% python3 -q
>>> import numpy as np
>>> np.set_printoptions(precision=2, suppress=True, linewidth=120, legacy="1.25")
>>> def rnd(a):
...     return np.round(a, 2) + 0
... 
>>> K = np.loadtxt("a.csv", delimiter=",")
>>> K
array([[0., 1., 1., 1.],
       [1., 0., 1., 0.],
       [1., 1., 0., 1.],
       [1., 0., 1., 0.]])
>>> np.argsort(-np.linalg.norm(K, axis=0).round(6), kind="stable")[:3]
array([0, 2, 1])
>>> [round(float(x), 2) for x in np.linalg.svd(K, compute_uv=False)[:3]]
[2.56, 1.56, 1.0]
>>> F = np.loadtxt("mat.csv", delimiter=",")
>>> F
array([[ 1., -1.,  1., -1., -1.,  1., -1.,  1.],
       [ 1., -1., -1.,  1., -1.,  1.,  1., -1.],
       [ 1.,  1., -1., -1.,  1.,  1., -1., -1.],
       [ 1.,  1.,  1.,  1., -1., -1., -1., -1.],
       [ 1.,  1., -1., -1., -1., -1.,  1.,  1.]])
>>> w1 = np.array([[0, 0, -3, 1, -1],
...     [0, 0, -2, 1, 2],
...     [-3, 2, -2, -3, 2],
...     [-1, -2, -1, 3, -1],
...     [1, -1, -1, 3, -1],
...     [0, 3, -1, 3, 3],
...     [-2, 3, -1, 0, -3],
...     [2, 3, -1, -3, 0]])
>>> b = np.array([0, -1, 2, 0, 1])
>>> H = np.maximum(F @ w1 + b, 0)
>>> (H > 0).mean(axis=0)
array([0.6, 0.4, 0.2, 0.4, 0.6])
>>> H
array([[ 1.,  7.,  0.,  0.,  8.],
       [ 0.,  0.,  2.,  9.,  0.],
       [ 5.,  0.,  0., 11.,  6.],
       [ 0.,  0.,  0.,  0.,  4.],
       [ 3.,  3.,  0.,  0.,  0.]])
>>> basis = np.array([[2, -1], [2, 1], [1, 0], [2, 0], [-2, -1]])
>>> w1 @ basis
array([[  1,   1],
       [ -4,  -2],
       [-14,   3],
       [  1,   0],
       [  7,  -1],
       [  5,   0],
       [  7,   8],
       [  3,   1]])
>>> (H @ basis).round(6).argmax(axis=1)
array([0, 0, 0, 1, 0])
>>> M2 = F[0, 0] * F[1:] - np.outer(F[1:, 0], F[0])
>>> M2
array([[ 0.,  0., -2.,  2.,  0.,  0.,  2., -2.],
       [ 0.,  2., -2.,  0.,  2.,  0.,  0., -2.],
       [ 0.,  2.,  0.,  2.,  0., -2.,  0., -2.],
       [ 0.,  2., -2.,  0.,  0., -2.,  2.,  0.]])
>>> np.flatnonzero(~M2.round(6).any(axis=1))
array([], dtype=int64)
>>> f, v = M2[2], M2[0]
>>> f @ v
8.0
>>> pr = (f @ v) / (f @ f) * f
>>> np.linalg.matrix_rank(np.outer(f, v))
1
>>> pr
array([ 0.,  1.,  0.,  1.,  0., -1.,  0., -1.])
>>> Uu, sigma = np.linalg.svd(F)
Traceback (most recent call last):
  File "<python-input-25>", line 1, in <module>
    Uu, sigma = np.linalg.svd(F)
    ^^^^^^^^^
ValueError: too many values to unpack (expected 2)
>>> Uu, sigma, VT = np.linalg.svd(F, full_matrices=False)
>>> np.allclose(Uu * sigma @ VT, F)
True
>>> rnd(Uu.T @ F @ VT.T)
array([[2.83, 0.  , 0.  , 0.  , 0.  ],
       [0.  , 2.83, 0.  , 0.  , 0.  ],
       [0.  , 0.  , 2.83, 0.  , 0.  ],
       [0.  , 0.  , 0.  , 2.83, 0.  ],
       [0.  , 0.  , 0.  , 0.  , 2.83]])
>>> sigma / sigma[0]
array([1., 1., 1., 1., 1.])
>>> (sigma > 1e-8).sum()
5
